% python3 -q
>>> import numpy as np
>>> from numpy import linalg as LA
>>> np.set_printoptions(precision=2, suppress=True, linewidth=140)
>>> def tidy(a):
...     return np.round(a, 2) + 0
... 
>>> K = np.load("a.npy")
>>> K
array([[ 0.,  0.,  1.,  0.,  0.,  0.,  0.,  0.,  0.,  0.,  0.,  0.,  0.,  0.,  0.],
       [ 0.,  1.,  0.,  0.,  0.,  0.,  0.,  0.,  0.,  0.,  0.,  0.,  0.,  0.,  0.],
       [-1.,  0.,  0.,  0.,  0.,  0.,  0.,  0.,  0.,  0.,  0.,  0.,  0.,  0.,  0.],
       [ 0.,  0.,  0.,  1.,  0.,  0.,  0.,  0.,  0.,  0.,  0.,  0.,  0.,  0.,  0.],
       [ 0.,  0.,  0.,  0.,  1.,  0.,  0.,  0.,  0.,  0.,  0.,  0.,  0.,  0.,  0.],
       [ 0.,  0.,  0.,  0.,  0.,  1.,  0.,  0.,  0.,  0.,  0.,  0.,  0.,  0.,  0.],
       [ 0.,  0.,  0.,  0.,  0.,  0.,  1.,  0.,  0.,  0.,  0.,  0.,  0.,  0.,  0.],
       [ 0.,  0.,  0.,  0.,  0.,  0.,  0.,  1.,  0.,  0.,  0.,  0.,  0.,  0.,  0.],
       [ 0.,  0.,  0.,  0.,  0.,  0.,  0.,  0.,  1.,  0.,  0.,  0.,  0.,  0.,  0.],
       [ 0.,  0.,  0.,  0.,  0.,  0.,  0.,  0.,  0.,  1.,  0.,  0.,  0.,  0.,  0.],
       [ 0.,  0.,  0.,  0.,  0.,  0.,  0.,  0.,  0.,  0.,  1.,  0.,  0.,  0.,  0.],
       [ 0.,  0.,  0.,  0.,  0.,  0.,  0.,  0.,  0.,  0.,  0.,  1.,  0.,  0.,  0.],
       [ 0.,  0.,  0.,  0.,  0.,  0.,  0.,  0.,  0.,  0.,  0.,  0.,  1.,  0.,  0.],
       [ 0.,  0.,  0.,  0.,  0.,  0.,  0.,  0.,  0.,  0.,  0.,  0.,  0.,  1.,  0.],
       [ 0.,  0.,  0.,  0.,  0.,  0.,  0.,  0.,  0.,  0.,  0.,  0.,  0.,  0.,  1.]])
>>> np.trace(K)
np.float64(13.0)
>>> assert K == K.T
Traceback (most recent call last):
  File "<python-input-7>", line 1, in <module>
    assert K == K.T
           ^^^^^^^^
ValueError: The truth value of an array with more than one element is ambiguous. Use a.any() or a.all()
>>> K.inv()
Traceback (most recent call last):
  File "<python-input-8>", line 1, in <module>
    K.inv()
    ^^^^^
AttributeError: 'numpy.ndarray' object has no attribute 'inv'
>>> np.allclose(K @ K.T, K.T @ K)
True
>>> tidy(np.sort(np.abs(LA.eigvals(K))))
array([1., 1., 1., 1., 1., 1., 1., 1., 1., 1., 1., 1., 1., 1., 1.])
>>> T = np.stack([K, -3 * K, K[::-1]])
>>> LA.matrix_rank(T)
array([15, 15, 15])
>>> np.einsum("bij,cij->bc", T, T)
array([[ 15., -45.,   1.],
       [-45., 135.,  -3.],
       [  1.,  -3.,  15.]])
>>> rng = np.random.default_rng(168681)
>>> A2 = K + rng.integers(-2, 3, (15, 1)) @ rng.integers(-2, 3, (1, 15))
>>> A2
array([[-1.,  2.,  2.,  1.,  2., -1.,  2., -1., -1., -2.,  1., -2., -2., -2., -1.],
       [ 1., -1., -1., -1., -2.,  1., -2.,  1.,  1.,  2., -1.,  2.,  2.,  2.,  1.],
       [ 0., -2., -1., -1., -2.,  1., -2.,  1.,  1.,  2., -1.,  2.,  2.,  2.,  1.],
       [ 1., -2., -1.,  0., -2.,  1., -2.,  1.,  1.,  2., -1.,  2.,  2.,  2.,  1.],
       [-1.,  2.,  1.,  1.,  3., -1.,  2., -1., -1., -2.,  1., -2., -2., -2., -1.],
       [ 2., -4., -2., -2., -4.,  3., -4.,  2.,  2.,  4., -2.,  4.,  4.,  4.,  2.],
       [-2.,  4.,  2.,  2.,  4., -2.,  5., -2., -2., -4.,  2., -4., -4., -4., -2.],
       [ 2., -4., -2., -2., -4.,  2., -4.,  3.,  2.,  4., -2.,  4.,  4.,  4.,  2.],
       [ 0.,  0.,  0.,  0.,  0.,  0.,  0.,  0.,  1.,  0.,  0.,  0.,  0.,  0.,  0.],
       [-1.,  2.,  1.,  1.,  2., -1.,  2., -1., -1., -1.,  1., -2., -2., -2., -1.],
       [ 1., -2., -1., -1., -2.,  1., -2.,  1.,  1.,  2.,  0.,  2.,  2.,  2.,  1.],
       [-1.,  2.,  1.,  1.,  2., -1.,  2., -1., -1., -2.,  1., -1., -2., -2., -1.],
       [ 1., -2., -1., -1., -2.,  1., -2.,  1.,  1.,  2., -1.,  2.,  3.,  2.,  1.],
       [ 0.,  0.,  0.,  0.,  0.,  0.,  0.,  0.,  0.,  0.,  0.,  0.,  0.,  1.,  0.],
       [-1.,  2.,  1.,  1.,  2., -1.,  2., -1., -1., -2.,  1., -2., -2., -2.,  0.]])
>>> LA.matrix_rank(A2 - K, tol=1e-8)
np.int64(1)
>>> tidy(LA.svd(A2 - K, compute_uv=False))
array([28.14,  0.  ,  0.  ,  0.  ,  0.  ,  0.  ,  0.  ,  0.  ,  0.  ,  0.  ,  0.  ,  0.  ,  0.  ,  0.  ,  0.  ])
>>> arr = np.load("w.npy")
>>> arr
array([[-1.  , -2.7 , -0.1 , -0.5 , -2.  ],
       [ 0.3 , -1.1 ,  0.8 , -1.1 ,  0.7 ],
       [-0.2 ,  0.6 , -0.6 ,  0.1 , -0.6 ],
       [-0.2 , -0.2 , -2.5 ,  1.3 ,  0.6 ],
       [ 1.5 , -1.6 ,  1.4 , -0.5 ,  0.2 ],
       [ 0.6 , -1.3 , -0.5 ,  0.5 ,  1.1 ],
       [ 0.9 , -0.3 , -1.3 ,  1.  ,  1.3 ],
       [ 0.2 , -0.9 ,  0.6 ,  2.4 , -1.2 ],
       [ 1.23, -1.85,  0.97, -0.89,  0.26],
       [ 0.  , -0.2 ,  0.5 ,  0.8 , -1.2 ],
       [-0.4 ,  0.6 ,  0.9 ,  0.3 ,  0.  ],
       [-0.5 , -0.3 ,  0.2 , -0.9 ,  0.5 ],
       [-0.7 ,  0.1 , -1.8 ,  0.9 ,  2.1 ],
       [-1.4 , -1.6 ,  0.3 ,  0.9 ,  0.2 ]])
>>> P = arr @ LA.solve(arr.T @ arr, arr.T)
>>> tidy(np.diag(P))
array([0.81, 0.21, 0.1 , 0.44, 0.37, 0.22, 0.31, 0.65, 0.33, 0.15, 0.2 , 0.15, 0.44, 0.6 ])
>>> np.allclose(P @ P, P)
True
>>> np.trace(P)
np.float64(5.0)
